$ python3 -q
>>> import numpy as np
>>> np.set_printoptions(precision=1, suppress=True, linewidth=140)
>>> X = np.array([[0, 0, 0, 10], [0, 0, 16, 0], [0, 15, 0, 10], [24, 0, 16, 0]])
>>> print(X)
[[ 0  0  0 10]
 [ 0  0 16  0]
 [ 0 15  0 10]
 [24  0 16  0]]
>>> print(round(np.linalg.det(X[::-1]), 1))
57600.0
>>> print(round(float(np.linalg.det(X.T)), 1))
57600.0
>>> print(np.linalg.eigvals(X))
[-23.1 -10.4  23.1  10.4]
>>> print(X.mean(axis=0))
[6.  3.8 8.  5. ]
>>> print(np.abs(X).max())
24
>>> print(np.unravel_index(np.abs(X).argmax(), X.shape))
(np.int64(3), np.int64(0))
>>> print(np.diff(X, axis=0))
[[  0   0  16 -10]
 [  0  15 -16  10]
 [ 24 -15  16 -10]]
>>> mat = np.load("arr.npy")
>>> print(mat)
[[0 0 1 0]
 [0 0 1 0]
 [1 1 0 0]
 [0 0 0 0]]
>>> # splits into 2 blocks
>>> x0 = np.array([0, 2, -2, 0])
>>> a = np.maximum(mat @ x0, 0)
>>> print(np.tanh(mat @ x0))
[-1. -1.  1.  0.]
>>> print(np.flatnonzero(a > 1e-9))
[2]
>>> print(np.maximum(mat @ (3 * x0), 0))
[0 0 6 0]
>>> print(a)
[0 0 2 0]
>>> print(mat * (a > 1e-9)[:, None])
[[0 0 0 0]
 [0 0 0 0]
 [1 1 0 0]
 [0 0 0 0]]
>>> print(np.argwhere(np.triu(mat)))
[[0 2]
 [1 2]]
>>> L = np.diag(mat.sum(axis=1)) - mat
>>> print(round(np.linalg.det(L[1:, 1:])))
0
>>> M = np.load("data.npy")
>>> print(M)
[[-2.4 -1.3  2.9]
 [-0.2 -3.6 -1.8]
 [ 3.2 -1.3  2.1]]
>>> print(round(float(np.linalg.norm(M, "nuc")), 1))
12.0
>>> print(round(np.linalg.norm(M, 2), 1))
4.0
>>> print(round(np.linalg.norm(M, 1), 1), np.round(np.linalg.norm(M, np.inf), 1))
6.8 6.6
>>> u = np.array([3, 4, -5])
>>> Y = M + np.outer(u, np.eye(3)[0])
>>> print(np.linalg.matrix_rank(np.linalg.inv(Y) - np.linalg.inv(M), tol=1e-8))
1
>>> print(Y)
[[ 0.6 -1.3  2.9]
 [ 3.8 -3.6 -1.8]
 [-1.8 -1.3  2.1]]
>>> print(round(np.linalg.det(Y) / np.linalg.det(M), 1), round(float(1 + np.linalg.solve(M, u)[0]), 1))
-0.5 -0.5
>>> rng = np.random.default_rng(70970)
>>> lab = rng.permutation(3)
>>> print(lab)
[2 0 1]
>>> Y = M[lab][:, lab]
>>> print(np.diag(Y))
[ 2.1 -2.4 -3.6]
>>> print(Y)
[[ 2.1  3.2 -1.3]
 [ 2.9 -2.4 -1.3]
 [-1.8 -0.2 -3.6]]
>>> Y = np.linalg.inv(M)
>>> print(np.linalg.det(M) * Y)
[[ -9.7  -1.   12.7]
 [ -5.3 -14.2  -5.1]
 [ 11.6  -7.3   8.3]]
>>> print(np.linalg.inv(Y))
[[-2.4 -1.3  2.9]
 [-0.2 -3.6 -1.8]
 [ 3.2 -1.3  2.1]]
>>> x0 = np.array([1, 2, 2])
>>> y = M @ x0
>>> print(y)
[  0.7 -11.    4.8]
>>> print(np.linalg.solve(M, 2 * y))
[2. 4. 4.]
>>> print(np.linalg.solve(M, y))
[1. 2. 2.]
>>> data = np.arange(12).reshape(4, 3) + 5
>>> print(data)
[[ 5  6  7]
 [ 8  9 10]
 [11 12 13]
 [14 15 16]]
>>> # null space of dimension 1
>>> U, sv, Vh = np.linalg.svd(data)
>>> print(np.argmax(sv[:-1] / (sv[1:] + 1e-6)) + 1)
2
>>> Y = U[:, :2] @ np.diag(sv[:2]) @ Vh[:2]
>>> print(np.linalg.matrix_rank(data, rtol=0.05))
1
>>> print(Y)
[[ 5.  6.  7.]
 [ 8.  9. 10.]
 [11. 12. 13.]
 [14. 15. 16.]]
>>> print(np.linalg.cond(mat) > 100)
True
>>> print(np.linalg.matrix_rank(mat, rtol=0.1))
2
>>> print(np.argsort(-np.linalg.norm(mat, axis=0).round(6), kind="stable")[:3])
[2 0 1]
>>> print([round(float(x), 1) for x in np.linalg.svd(mat, compute_uv=False)[:3]])
[1.4, 1.4, 0.0]
